$ python -q
>>> import numpy as np
>>> np.set_printoptions(precision=2, suppress=True, linewidth=100)
>>> def tidy(a):
...     return np.round(a, 2) + 0
... 
>>> E = np.load("x.npy")
>>> E
array([[ 2,  0,  2,  0,  2,  0],
       [ 0,  1,  0,  1,  0,  1],
       [-2,  0, -2,  0, -2,  0],
       [ 2,  0,  2,  0,  2,  0],
       [ 0,  1,  0,  1,  0,  1],
       [-2,  0, -2,  0, -2,  0]])
>>> # rank 2
>>> np.argsort(-np.linalg.norm(E, axis=0).round(6), kind="stable")[:3]
array([0, 2, 4])
>>> [round(float(x), 2) for x in np.linalg.svd(E, compute_uv=False)[:3]]
[6.93, 2.45, 0.0]
>>> M = np.loadtxt("mat.csv", delimiter=",")
>>> tidy(M)
array([[ 0.  ,  0.6 , -0.17,  0.48, -0.37,  0.3 ,  0.17,  0.25, -0.23, -0.07,  0.02, -0.06],
       [-0.11,  0.01, -0.23, -0.21,  0.08,  0.03, -0.11,  0.07, -0.48,  0.31,  0.62,  0.4 ],
       [ 0.06, -0.34, -0.65, -0.09, -0.14,  0.16,  0.41, -0.33, -0.14,  0.02, -0.05, -0.32],
       [ 0.47,  0.22,  0.28, -0.42, -0.05,  0.35, -0.09, -0.34, -0.4 , -0.14, -0.21,  0.03],
       [ 0.67, -0.32, -0.01,  0.27, -0.28, -0.4 , -0.13,  0.18, -0.16, -0.18,  0.19,  0.  ],
       [ 0.17,  0.4 , -0.11, -0.09,  0.11, -0.58,  0.49, -0.18,  0.03,  0.15, -0.19,  0.34],
       [ 0.11,  0.03, -0.45, -0.36,  0.18,  0.1 , -0.1 ,  0.58,  0.1 , -0.37, -0.27,  0.23],
       [ 0.22,  0.39, -0.31, -0.13, -0.04, -0.02, -0.36, -0.3 ,  0.53, -0.03,  0.39, -0.16],
       [-0.22,  0.02, -0.21,  0.38,  0.28, -0.13, -0.32, -0.43, -0.26, -0.5 , -0.13,  0.23],
       [-0.39,  0.07, -0.03, -0.36, -0.65, -0.39, -0.25, -0.01, -0.16, -0.1 , -0.15, -0.12],
       [ 0.  , -0.23,  0.02,  0.08, -0.46,  0.3 ,  0.07, -0.2 ,  0.35, -0.02, -0.05,  0.69],
       [-0.14,  0.01,  0.24, -0.18, -0.02, -0.02,  0.46,  0.  ,  0.06, -0.65,  0.49, -0.04]])
>>> tidy(np.linalg.pinv(M))
array([[ 0.  , -0.11,  0.06,  0.47,  0.67,  0.17,  0.11,  0.22, -0.22, -0.39,  0.  , -0.14],
       [ 0.6 ,  0.01, -0.34,  0.22, -0.32,  0.4 ,  0.03,  0.39,  0.02,  0.07, -0.23,  0.01],
       [-0.17, -0.23, -0.65,  0.28, -0.01, -0.11, -0.45, -0.31, -0.21, -0.03,  0.02,  0.24],
       [ 0.48, -0.21, -0.09, -0.42,  0.27, -0.09, -0.36, -0.13,  0.38, -0.36,  0.08, -0.18],
       [-0.37,  0.08, -0.14, -0.05, -0.28,  0.11,  0.18, -0.04,  0.28, -0.65, -0.46, -0.02],
       [ 0.3 ,  0.03,  0.16,  0.35, -0.4 , -0.58,  0.1 , -0.02, -0.13, -0.39,  0.3 , -0.02],
       [ 0.17, -0.11,  0.41, -0.09, -0.13,  0.49, -0.1 , -0.36, -0.32, -0.25,  0.07,  0.46],
       [ 0.25,  0.07, -0.33, -0.34,  0.18, -0.18,  0.58, -0.3 , -0.43, -0.01, -0.2 ,  0.  ],
       [-0.23, -0.48, -0.14, -0.4 , -0.16,  0.03,  0.1 ,  0.53, -0.26, -0.16,  0.35,  0.06],
       [-0.07,  0.31,  0.02, -0.14, -0.18,  0.15, -0.37, -0.03, -0.5 , -0.1 , -0.02, -0.65],
       [ 0.02,  0.62, -0.05, -0.21,  0.19, -0.19, -0.27,  0.39, -0.13, -0.15, -0.05,  0.49],
       [-0.06,  0.4 , -0.32,  0.03,  0.  ,  0.34,  0.23, -0.16,  0.23, -0.12,  0.69, -0.04]])
>>> tidy(M.T @ M)
array([[1., 0., 0., 0., 0., 0., 0., 0., 0., 0., 0., 0.],
       [0., 1., 0., 0., 0., 0., 0., 0., 0., 0., 0., 0.],
       [0., 0., 1., 0., 0., 0., 0., 0., 0., 0., 0., 0.],
       [0., 0., 0., 1., 0., 0., 0., 0., 0., 0., 0., 0.],
       [0., 0., 0., 0., 1., 0., 0., 0., 0., 0., 0., 0.],
       [0., 0., 0., 0., 0., 1., 0., 0., 0., 0., 0., 0.],
       [0., 0., 0., 0., 0., 0., 1., 0., 0., 0., 0., 0.],
       [0., 0., 0., 0., 0., 0., 0., 1., 0., 0., 0., 0.],
       [0., 0., 0., 0., 0., 0., 0., 0., 1., 0., 0., 0.],
       [0., 0., 0., 0., 0., 0., 0., 0., 0., 1., 0., 0.],
       [0., 0., 0., 0., 0., 0., 0., 0., 0., 0., 1., 0.],
       [0., 0., 0., 0., 0., 0., 0., 0., 0., 0., 0., 1.]])
>>> tidy(M @ M.T)
array([[1., 0., 0., 0., 0., 0., 0., 0., 0., 0., 0., 0.],
       [0., 1., 0., 0., 0., 0., 0., 0., 0., 0., 0., 0.],
       [0., 0., 1., 0., 0., 0., 0., 0., 0., 0., 0., 0.],
       [0., 0., 0., 1., 0., 0., 0., 0., 0., 0., 0., 0.],
       [0., 0., 0., 0., 1., 0., 0., 0., 0., 0., 0., 0.],
       [0., 0., 0., 0., 0., 1., 0., 0., 0., 0., 0., 0.],
       [0., 0., 0., 0., 0., 0., 1., 0., 0., 0., 0., 0.],
       [0., 0., 0., 0., 0., 0., 0., 1., 0., 0., 0., 0.],
       [0., 0., 0., 0., 0., 0., 0., 0., 1., 0., 0., 0.],
       [0., 0., 0., 0., 0., 0., 0., 0., 0., 1., 0., 0.],
       [0., 0., 0., 0., 0., 0., 0., 0., 0., 0., 1., 0.],
       [0., 0., 0., 0., 0., 0., 0., 0., 0., 0., 0., 1.]])
>>> tidy(np.linalg.norm(M, axis=0))
array([1., 1., 1., 1., 1., 1., 1., 1., 1., 1., 1., 1.])
